$ python -q
>>> import numpy as np
>>> np.set_printoptions(precision=4, suppress=True, linewidth=100, floatmode="fixed")
>>> tidy = lambda a: np.round(a, 4) + 0
>>> X = np.load("case0.npy")
>>> tidy(X)
array([[ 0.0237,  0.1183,  0.0473, -0.0828],
       [ 0.1183,  0.5917,  0.2367, -0.4142],
       [ 0.0473,  0.2367,  0.0947, -0.1657],
       [-0.0828, -0.4142, -0.1657,  0.2899]])
>>> tidy(np.linalg.eigvals(X).sum().real)
np.float64(1.0)
>>> tidy(np.einsum("ij,ji->", X, X))
np.float64(1.0)
>>> tidy(np.poly(X))
array([ 1.0000, -1.0000,  0.0000,  0.0000,  0.0000])
>>> tidy(np.linalg.det(X.T))
np.float64(0.0)
>>> T = np.stack([X, 3 * X, X[::-1]])
>>> T.shape
(3, 4, 4)
>>> np.linalg.matrix_rank(T)
array([1, 1, 1])
>>> tidy(np.einsum("bij,cij->bc", T, T))
array([[1.0000, 3.0000, 0.3077],
       [3.0000, 9.0000, 0.9231],
       [0.3077, 0.9231, 1.0000]])
>>> tidy(np.linalg.norm(T, axis=(1, 2)))
array([1.0000, 3.0000, 1.0000])
>>> (T @ X.T).shape
(3, 4, 4)
>>> print(tidy(np.linalg.det(T)))
[0.0000 0.0000 0.0000]
>>> tidy(T.sum(axis=0))
array([[ 0.0118,  0.0592,  0.0237, -0.0414],
       [ 0.5207,  2.6036,  1.0414, -1.8225],
       [ 0.3077,  1.5385,  0.6154, -1.0769],
       [-0.3077, -1.5385, -0.6154,  1.0769]])
>>> M = np.array([[3, 0, 0, 0, 0],
...     [0, 1, 0, 0, 0],
...     [0, 0, 1, 0, 0],
...     [0, 0, 0, -2, 0],
...     [0, 0, 0, 0, 3]])
>>> M
array([[ 3,  0,  0,  0,  0],
       [ 0,  1,  0,  0,  0],
       [ 0,  0,  1,  0,  0],
       [ 0,  0,  0, -2,  0],
       [ 0,  0,  0,  0,  3]])
>>> print([round(float(np.linalg.det(M[:i, :i])), 2) + 0 for i in range(1, 6)])
[3.0, 3.0, 3.0, -6.0, -18.0]
>>> try:
...     np.linalg.cholesky(M)
... except np.linalg.LinAlgError as e:
...     print(repr(e))
... 
LinAlgError('Matrix is not positive definite')
>>> np.all(np.linalg.eigvalsh(M) > 0)
np.False_
>>> tidy(np.linalg.eigvalsh(M).min())
np.float64(-2.0)
>>> ev, V = np.linalg.eigh(M)
>>> V.T @ V
array([[1.0000, 0.0000, 0.0000, 0.0000, 0.0000],
       [0.0000, 1.0000, 0.0000, 0.0000, 0.0000],
       [0.0000, 0.0000, 1.0000, 0.0000, 0.0000],
       [0.0000, 0.0000, 0.0000, 1.0000, 0.0000],
       [0.0000, 0.0000, 0.0000, 0.0000, 1.0000]])
>>> print(tidy(np.linalg.eigvalsh(M @ M)))
[1.0000 1.0000 4.0000 9.0000 9.0000]
>>> W0 = np.load("run16.npy")
>>> W0
array([[ 3.0000,  1.0000,  0.0000,  0.0000],
       [ 3.0000,  3.0000,  0.0000,  0.0000],
       [ 0.0000,  0.0000,  3.0000, -1.0000],
       [ 0.0000,  0.0000, -3.0000, -4.0000]])
>>> rng = np.random.default_rng(440013)
>>> z = rng.permutation(4)
>>> z
array([2, 1, 3, 0])
>>> other = W0[z][:, z]
>>> tidy(np.linalg.det(other)), tidy(np.linalg.det(W0[z]))
(np.float64(-90.0), np.float64(-90.0))
>>> print(np.diag(other))
[ 3.0000  3.0000 -4.0000  3.0000]
>>> tidy(np.sort(np.abs(np.linalg.eigvals(other))))
array([1.2679, 3.4051, 4.4051, 4.7321])
>>> ev, V = np.linalg.eig(W0)
>>> tidy(ev)
array([ 4.7321,  1.2679,  3.4051, -4.4051])
>>> tidy(np.sort(np.linalg.eigvals(W0 @ W0)))
array([ 1.6077, 11.5949, 19.4051, 22.3923])
>>> tidy(np.prod(ev))
np.float64(-90.0)
>>> tidy(W0 @ V[:, 0] - ev[0] * V[:, 0])
array([0.0000, 0.0000, 0.0000, 0.0000])
>>> A = np.load("mat.npy")
>>> print(A)
[[2 0 0 0 0]
 [0 2 0 0 0]
 [0 0 0 0 0]
 [0 0 0 1 0]
 [0 0 0 0 2]]
>>> assert A == A.T
Traceback (most recent call last):
  File "<python-input-42>", line 1, in <module>
    assert A == A.T
           ^^^^^^^^
ValueError: The truth value of an array with more than one element is ambiguous. Use a.any() or a.all()
>>> print(np.linalg.matrix_power(A, 3))
[[8 0 0 0 0]
 [0 8 0 0 0]
 [0 0 0 0 0]
 [0 0 0 1 0]
 [0 0 0 0 8]]
>>> print(A @ A)
[[4 0 0 0 0]
 [0 4 0 0 0]
 [0 0 0 0 0]
 [0 0 0 1 0]
 [0 0 0 0 4]]
>>> print((A + A.T) / 2)
[[2.0000 0.0000 0.0000 0.0000 0.0000]
 [0.0000 2.0000 0.0000 0.0000 0.0000]
 [0.0000 0.0000 0.0000 0.0000 0.0000]
 [0.0000 0.0000 0.0000 1.0000 0.0000]
 [0.0000 0.0000 0.0000 0.0000 2.0000]]
>>> tidy(np.sort(np.abs(np.linalg.eigvals(A))))
array([0.0000, 1.0000, 2.0000, 2.0000, 2.0000])
>>> print(np.allclose(A, A.T))
True
>>> A.inv()
Traceback (most recent call last):
  File "<python-input-48>", line 1, in <module>
    A.inv()
    ^^^^^
AttributeError: 'numpy.ndarray' object has no attribute 'inv'
>>> A.T @ A
array([[4, 0, 0, 0, 0],
       [0, 4, 0, 0, 0],
       [0, 0, 0, 0, 0],
       [0, 0, 0, 1, 0],
       [0, 0, 0, 0, 4]])
>>> tidy(np.linalg.norm(A, axis=0))
array([2.0000, 2.0000, 0.0000, 1.0000, 2.0000])
>>> ev, V = np.linalg.eigh(A)
>>> x = np.array([9, -7, 4, -6, -8])
>>> x @ A @ x
np.int64(424)
>>> tidy(x @ A @ x / (x @ x)), ev[0], ev[-1]
(np.float64(1.7236), np.float64(0.0), np.float64(2.0))
>>> V * np.maximum(ev, 0) @ V.T
array([[2.0000, 0.0000, 0.0000, 0.0000, 0.0000],
       [0.0000, 2.0000, 0.0000, 0.0000, 0.0000],
       [0.0000, 0.0000, 0.0000, 0.0000, 0.0000],
       [0.0000, 0.0000, 0.0000, 1.0000, 0.0000],
       [0.0000, 0.0000, 0.0000, 0.0000, 2.0000]])
>>> np.einsum("ij,ji->", A, A)
np.int64(13)
>>> np.einsum("ii->", A)
np.int64(7)
>>> tidy(np.linalg.det(A[::-1]))
np.float64(0.0)
>>> arr = 4 * np.eye(3) + np.ones((3, 3))
>>> print(arr)
[[5.0000 1.0000 1.0000]
 [1.0000 5.0000 1.0000]
 [1.0000 1.0000 5.0000]]
>>> # equal to its transpose
>>> other = np.array([[2, 3], [-2, -1]])
>>> basis = np.kron(other, arr)
>>> np.linalg.matrix_rank(basis)
np.int64(6)
>>> (arr - arr.T) / 2
array([[0.0000, 0.0000, 0.0000],
       [0.0000, 0.0000, 0.0000],
       [0.0000, 0.0000, 0.0000]])
>>> print(np.trace(arr))
15.0
>>> (arr + arr.T) / 2
array([[5.0000, 1.0000, 1.0000],
       [1.0000, 5.0000, 1.0000],
       [1.0000, 1.0000, 5.0000]])
>>> tidy(np.linalg.det(arr))
np.float64(112.0)
>>> np.allclose(arr, arr.T)
True
>>> ev, V = np.linalg.eigh(arr)
>>> x = np.array([0, -1, -3])
>>> x @ arr @ x
np.float64(56.0)
>>> np.abs(arr).sum(axis=1).max(), tidy(np.abs(ev).max())
(np.float64(7.0), np.float64(7.0))
>>> tidy(V * np.sqrt(ev) @ V.T)
array([[2.2153, 0.2153, 0.2153],
       [0.2153, 2.2153, 0.2153],
       [0.2153, 0.2153, 2.2153]])
>>> ev, V = np.linalg.eigh(arr)
>>> tidy(V @ np.diag(ev) @ V.T)
array([[5.0000, 1.0000, 1.0000],
       [1.0000, 5.0000, 1.0000],
       [1.0000, 1.0000, 5.0000]])
>>> print((ev > 1e-8).sum(), (ev < -1e-8).sum())
3 0
>>> tidy(V.T @ arr @ V)
array([[4.0000, 0.0000, 0.0000],
       [0.0000, 4.0000, 0.0000],
       [0.0000, 0.0000, 7.0000]])
>>> tidy(V.T @ V)
array([[1.0000, 0.0000, 0.0000],
       [0.0000, 1.0000, 0.0000],
       [0.0000, 0.0000, 1.0000]])
>>> tidy(np.linalg.svd(arr, compute_uv=False))
array([7.0000, 4.0000, 4.0000])
>>> tidy(np.abs(V[:, -1]))
array([0.5774, 0.5774, 0.5774])
>>> tidy(ev)
array([4.0000, 4.0000, 7.0000])
>>> K = np.load("sample1.npy")
>>> K
array([[ 1,  0,  0,  0,  0],
       [ 5,  1,  0,  0,  0],
       [ 3, -4,  1,  0,  0],
       [-2, -1,  2,  1,  0],
       [ 2,  4,  0, -3,  1]])
>>> np.linalg.cond(K) > 100
np.True_
>>> [round(float(x), 4) for x in np.linalg.svd(K, compute_uv=False)[:3]]
[6.9993, 6.0331, 2.1407]
>>> np.linalg.matrix_rank(K, rtol=0.1)
np.int64(4)
>>> np.argsort(-np.linalg.norm(K, axis=0).round(6), kind="stable")[:3]
array([0, 1, 3])
>>> J = rng.normal(size=(15, 3))
>>> J = 5 * J / np.linalg.norm(J, axis=1, keepdims=True)
>>> tidy(J)
array([[ 4.5691,  2.0260, -0.1374],
       [-1.0968, -4.8385, -0.6212],
       [ 1.8873, -0.6475,  4.5846],
       [-0.9525, -2.8618,  3.9878],
       [-3.8049, -3.1859, -0.6105],
       [-3.1500, -3.0892,  2.3526],
       [-2.1369,  2.0285, -4.0396],
       [ 1.5506,  0.2296, -4.7479],
       [ 2.1991,  0.2591,  4.4830],
       [-3.2742,  1.4754, -3.4789],
       [-4.3511, -2.1253, -1.2455],
       [-2.3772,  2.0004,  3.9176],
       [ 1.6516, -4.6631,  0.7263],
       [ 3.9242, -3.0579, -0.5000],
       [-3.6870, -2.8542,  1.8055]])
>>> proj = J @ np.linalg.solve(J.T @ J, J.T)
>>> np.linalg.matrix_rank(np.eye(15) - proj)
np.int64(12)
>>> print(np.allclose(proj @ proj, proj))
True
>>> np.trace(proj)
np.float64(3.0)
>>> tidy(np.linalg.eigvalsh(proj))
array([0.0000, 0.0000, 0.0000, 0.0000, 0.0000, 0.0000, 0.0000, 0.0000, 0.0000, 0.0000, 0.0000,
       0.0000, 1.0000, 1.0000, 1.0000])
>>> D = np.linalg.norm(J[:, None] - J[None], axis=-1)
>>> np.linalg.matrix_rank(D ** 2)
np.int64(4)
>>> D[6].round(6).argsort(kind="stable")[:4]
array([ 6,  9,  7, 10])
>>> (D + 1e9 * np.eye(15)).round(6).argmin(axis=1)
array([13, 12,  8,  5, 10, 14,  9,  6,  2,  6,  4,  8, 13, 12,  5])
>>> np.flatnonzero(D[6] < D.mean() / 2)
array([6, 9])
>>> tidy(D[:5, :5])
array([[0.0000, 8.9139, 6.0528, 8.4496, 9.8748],
       [8.9139, 0.0000, 7.3192, 5.0171, 3.1726],
       [6.0528, 7.3192, 0.0000, 3.6502, 8.1138],
       [8.4496, 5.0171, 3.6502, 0.0000, 5.4209],
       [9.8748, 3.1726, 8.1138, 5.4209, 0.0000]])
>>> np.unravel_index(D.round(6).argmax(), D.shape)
(np.int64(0), np.int64(10))
>>> print(D.mean(axis=1).argmax())
0
>>> print(tidy(np.linalg.norm(J, axis=1)))
[5.0000 5.0000 5.0000 5.0000 5.0000 5.0000 5.0000 5.0000 5.0000 5.0000 5.0000 5.0000 5.0000 5.0000
 5.0000]
>>> F = np.load("block7.npy")
>>> F
array([[  7.0086,   3.0217,  -1.9937,  15.9819],
       [  8.9776,   2.9592,   4.0283,   0.0109],
       [ 17.0083,   5.9797,   5.0136,   8.0042],
       [-26.0071,  -8.9952,  -9.0150,  -7.9830]])
>>> def softmax(z):
...     e = np.exp(z - z.max(axis=-1, keepdims=True))
...     return e / e.sum(axis=-1, keepdims=True)
... 
>>> tidy(softmax(F).sum(axis=1))
array([1.0000, 1.0000, 1.0000, 1.0000])
>>> scores = F @ F.T / np.sqrt(4)
>>> print(softmax(scores)[2] @ F)
[17.0083  5.9797  5.0136  8.0042]
>>> softmax(scores).round(6).argmax(axis=1)
array([0, 2, 2, 3])
>>> tidy(np.linalg.norm(F, 2) / np.linalg.norm(F))
np.float64(0.9419)
>>> np.argsort(-np.linalg.norm(F, axis=0).round(6), kind="stable")[:3]
array([0, 3, 1])
>>> U, sv, VT = np.linalg.svd(F)
>>> np.argmax(sv[:-1] / (sv[1:] + 1e-6)) + 1
np.int64(2)
>>> tidy(sv)
array([39.2875, 14.0086,  0.0428,  0.0104])
>>> other = U[:, :2] @ np.diag(sv[:2]) @ VT[:2]
>>> np.linalg.matrix_rank(other)
np.int64(2)
>>> other = np.array([[0, 0], [1, 1], [1, 1], [0, 1]])
>>> np.linalg.matrix_rank(F @ other)
np.int64(2)
>>> tidy(F @ other)
array([[  1.0280,  17.0099],
       [  6.9875,   6.9984],
       [ 10.9933,  18.9975],
       [-18.0102, -25.9932]])
>>> tidy(np.einsum("ij->j", F))
array([ 6.9874,  2.9654, -1.9668, 16.0140])
>>> print(np.vstack([F, other.T]).shape)
(6, 4)
>>> np.linalg.matrix_rank(np.vstack([F, other.T]))
np.int64(4)
>>> tidy(np.einsum("ik,kj->ij", F, other))
array([[  1.0280,  17.0099],
       [  6.9875,   6.9984],
       [ 10.9933,  18.9975],
       [-18.0102, -25.9932]])
>>> tidy(other.T @ F.T)
array([[  1.0280,   6.9875,  10.9933, -18.0102],
       [ 17.0099,   6.9984,  18.9975, -25.9932]])
